% python3 -q
>>> import numpy as np
>>> from numpy import linalg as LA
>>> np.set_printoptions(precision=1, suppress=True, linewidth=100, floatmode="fixed")
>>> def rd(a):
...     return np.round(a, 1) + 0
... 
>>> X = np.loadtxt("m.csv", delimiter=",")
>>> X
array([[ 0.0,  1.0,  2.0, -1.0,  0.0, -2.0],
       [-1.0,  2.0,  1.0,  2.0, -1.0,  2.0],
       [ 0.0,  1.0,  2.0, -1.0,  0.0, -2.0],
       [ 2.0,  1.0,  2.0, -1.0,  0.0,  0.0],
       [ 0.0,  1.0, -2.0, -2.0,  0.0,  2.0],
       [ 0.0,  1.0, -1.0, -2.0,  2.0, -1.0]])
>>> rd(LA.matrix_power(X, 2))
array([[-3.0,  1.0,  5.0,  5.0, -5.0,  0.0],
       [ 2.0,  7.0,  6.0,  0.0,  2.0,  0.0],
       [-3.0,  1.0,  5.0,  5.0, -5.0,  0.0],
       [-3.0,  5.0,  7.0, -1.0, -1.0, -6.0],
       [-5.0,  0.0, -9.0,  2.0,  3.0,  4.0],
       [-5.0,  0.0, -8.0,  3.0, -3.0,  9.0]])
>>> (X + X.T) / 2
array([[ 0.0,  0.0,  1.0,  0.5,  0.0, -1.0],
       [ 0.0,  2.0,  1.0,  1.5,  0.0,  1.5],
       [ 1.0,  1.0,  2.0,  0.5, -1.0, -1.5],
       [ 0.5,  1.5,  0.5, -1.0, -1.0, -1.0],
       [ 0.0,  0.0, -1.0, -1.0,  0.0,  2.0],
       [-1.0,  1.5, -1.5, -1.0,  2.0, -1.0]])
>>> np.unique(X.round(6), axis=0).shape
(5, 6)
>>> rd(X @ LA.pinv(X) @ X)
array([[ 0.0,  1.0,  2.0, -1.0,  0.0, -2.0],
       [-1.0,  2.0,  1.0,  2.0, -1.0,  2.0],
       [ 0.0,  1.0,  2.0, -1.0,  0.0, -2.0],
       [ 2.0,  1.0,  2.0, -1.0,  0.0,  0.0],
       [ 0.0,  1.0, -2.0, -2.0,  0.0,  2.0],
       [ 0.0,  1.0, -1.0, -2.0,  2.0, -1.0]])
>>> np.allclose(X[:-1].T @ LA.lstsq(X[:-1].T, X[-1])[0], X[-1])
False
>>> mat = np.array([[18, 12, 3, 5], [12, 18, 10, 12], [3, 10, 14, 7], [5, 12, 7, 2]])
>>> # symmetric, so the eigenvalues are real
>>> w, vecs = LA.eigh(mat)
>>> rd(vecs.T @ vecs)
array([[1.0, 0.0, 0.0, 0.0],
       [0.0, 1.0, 0.0, 0.0],
       [0.0, 0.0, 1.0, 0.0],
       [0.0, 0.0, 0.0, 1.0]])
>>> rd(np.abs(vecs[:, -1]))
array([0.5, 0.7, 0.4, 0.4])
>>> w, vecs = LA.eig(mat)
>>> rd(np.sort(LA.eigvals(LA.inv(mat))))
array([-0.2,  0.0,  0.1,  0.3])
>>> rd(np.sort(LA.eigvals(mat.T)))
array([-4.6,  3.7, 13.2, 39.8])
>>> rd(mat @ vecs[:, 0] - w[0] * vecs[:, 0])
array([0.0, 0.0, 0.0, 0.0])
>>> rd(w)
array([39.8, 13.2,  3.7, -4.6])
>>> rd(np.prod(w))
np.float64(-8924.0)
>>> A = np.loadtxt("layer4.csv", delimiter=",")
>>> A
array([[ 2.0,  1.0,  0.0,  0.0,  0.0, -1.0],
       [ 1.0,  0.0,  0.0,  0.0,  0.0,  1.0],
       [ 0.0,  0.0, -2.0,  1.0,  0.0,  0.0],
       [ 0.0,  0.0, -2.0, -1.0,  0.0,  0.0],
       [ 0.0,  0.0,  0.0,  0.0,  0.0,  0.0],
       [ 1.0,  2.0,  0.0,  0.0,  0.0,  2.0]])
>>> np.abs(np.diag(LA.qr(A)[1])) > 1e-9
array([ True,  True,  True,  True, False,  True])
>>> np.unique(A.round(6), axis=0).shape
(6, 6)
>>> rd(np.trace(LA.pinv(A) @ A))
np.float64(5.0)
>>> LA.lstsq(A[:-1].T, A[-1])[2]
np.int32(4)
>>> rd(A @ LA.pinv(A) @ A)
array([[ 2.0,  1.0,  0.0,  0.0,  0.0, -1.0],
       [ 1.0,  0.0,  0.0,  0.0,  0.0,  1.0],
       [ 0.0,  0.0, -2.0,  1.0,  0.0,  0.0],
       [ 0.0,  0.0, -2.0, -1.0,  0.0,  0.0],
       [ 0.0,  0.0,  0.0,  0.0,  0.0,  0.0],
       [ 1.0,  2.0,  0.0,  0.0,  0.0,  2.0]])
>>> arr = np.load("w.npy")
>>> arr
array([[ -6,  12,  18],
       [ 14, -10, -26],
       [ 10,  -2, -14],
       [ 25,   4, -27],
       [ -6, -15,  -6]])
>>> Y = np.array([[3, 1], [0, 5]])
>>> Z = np.kron(Y, arr)
>>> Z.shape
(10, 6)
>>> rd(LA.norm(Z, 2)), rd(LA.norm(Y, 2) * LA.norm(arr, 2))
(np.float64(277.0), np.float64(277.0))
>>> LA.matrix_rank(Z)
np.int64(4)
